$ ipython --no-banner

In [1]: import numpy as np

In [2]: from numpy import linalg as LA

In [3]: np.set_printoptions(precision=2, suppress=True, linewidth=160)

In [4]: rd = lambda a: np.round(a, 2) + 0

In [5]: feats = np.loadtxt("test6.csv", delimiter=",")

In [6]: print(feats)
[[-15.   4.   5.   2.]
 [  5.  -4.   3.   4.]
 [  2.   5.   6.   1.]
 [  2.   5.   5.  -6.]]

In [7]: proj = np.triu(np.array([[2, -2, 2, 1], [3, -1, 3, -2], [3, 0, 3, 1], [-2, 1, -2, 2]]), 1) + np.eye(4)

In [8]: other = proj @ feats @ LA.inv(proj)

In [9]: print(np.trace(other), np.trace(feats))
-19.0 -19.0

In [10]: print(other)
[[ -19.  -11.   87. -100.]
 [   7.   15.  -48.   90.]
 [   4.   18.  -51.   78.]
 [   2.    9.  -26.   36.]]

In [11]: print(rd(np.poly(other)))
[    1.    19.   -50. -1742. -4140.]

In [12]: print(rd(LA.det(other)))
-4140.0

In [13]: print(np.kron(np.eye(2, dtype=int), other))
[[ -19.  -11.   87. -100.   -0.   -0.    0.   -0.]
 [   7.   15.  -48.   90.    0.    0.   -0.    0.]
 [   4.   18.  -51.   78.    0.    0.   -0.    0.]
 [   2.    9.  -26.   36.    0.    0.   -0.    0.]
 [  -0.   -0.    0.   -0.  -19.  -11.   87. -100.]
 [   0.    0.   -0.    0.    7.   15.  -48.   90.]
 [   0.    0.   -0.    0.    4.   18.  -51.   78.]
 [   0.    0.   -0.    0.    2.    9.  -26.   36.]]

In [14]: print(rd(np.poly(other)))
[    1.    19.   -50. -1742. -4140.]

In [15]: print(rd(LA.eigvals(other).sum().real))
-19.0

In [16]: theta = np.deg2rad(36)

In [17]: mat = np.eye(5)

In [18]: mat[np.ix_([4, 1], [4, 1])] = [[np.cos(theta), -np.sin(theta)], [np.sin(theta), np.cos(theta)]]

In [19]: print(rd(mat))
[[ 1.    0.    0.    0.    0.  ]
 [ 0.    0.81  0.    0.    0.59]
 [ 0.    0.    1.    0.    0.  ]
 [ 0.    0.    0.    1.    0.  ]
 [ 0.   -0.59  0.    0.    0.81]]

In [20]: blk = np.stack([mat, -1 * mat, mat[::-1]])

In [21]: print(np.einsum("bij,cij->bc", blk, blk))
[[ 5. -5.  1.]
 [-5.  5. -1.]
 [ 1. -1.  5.]]

In [22]: x0 = np.array([-1, -1, -3, -2, 1])

In [23]: print(rd(LA.det(mat)))
1.0

In [24]: print(rd(LA.norm(x0)), rd(LA.norm(mat @ x0)))
4.0 4.0

In [25]: other = np.array([[1, 1], [0, 1]])

In [26]: C = np.kron(other, mat)

In [27]: print(C.shape)
(10, 10)

In [28]: print(LA.matrix_rank(C))
10

In [29]: print(rd(LA.norm(C, 2)), rd(LA.norm(other, 2) * LA.norm(mat, 2)))
1.62 1.62

In [30]: print(rd(C))
[[ 1.    0.    0.    0.    0.    1.    0.    0.    0.    0.  ]
 [ 0.    0.81  0.    0.    0.59  0.    0.81  0.    0.    0.59]
 [ 0.    0.    1.    0.    0.    0.    0.    1.    0.    0.  ]
 [ 0.    0.    0.    1.    0.    0.    0.    0.    1.    0.  ]
 [ 0.   -0.59  0.    0.    0.81  0.   -0.59  0.    0.    0.81]
 [ 0.    0.    0.    0.    0.    1.    0.    0.    0.    0.  ]
 [ 0.    0.    0.    0.    0.    0.    0.81  0.    0.    0.59]
 [ 0.    0.    0.    0.    0.    0.    0.    1.    0.    0.  ]
 [ 0.    0.    0.    0.    0.    0.    0.    0.    1.    0.  ]
 [ 0.    0.    0.    0.    0.    0.   -0.59  0.    0.    0.81]]
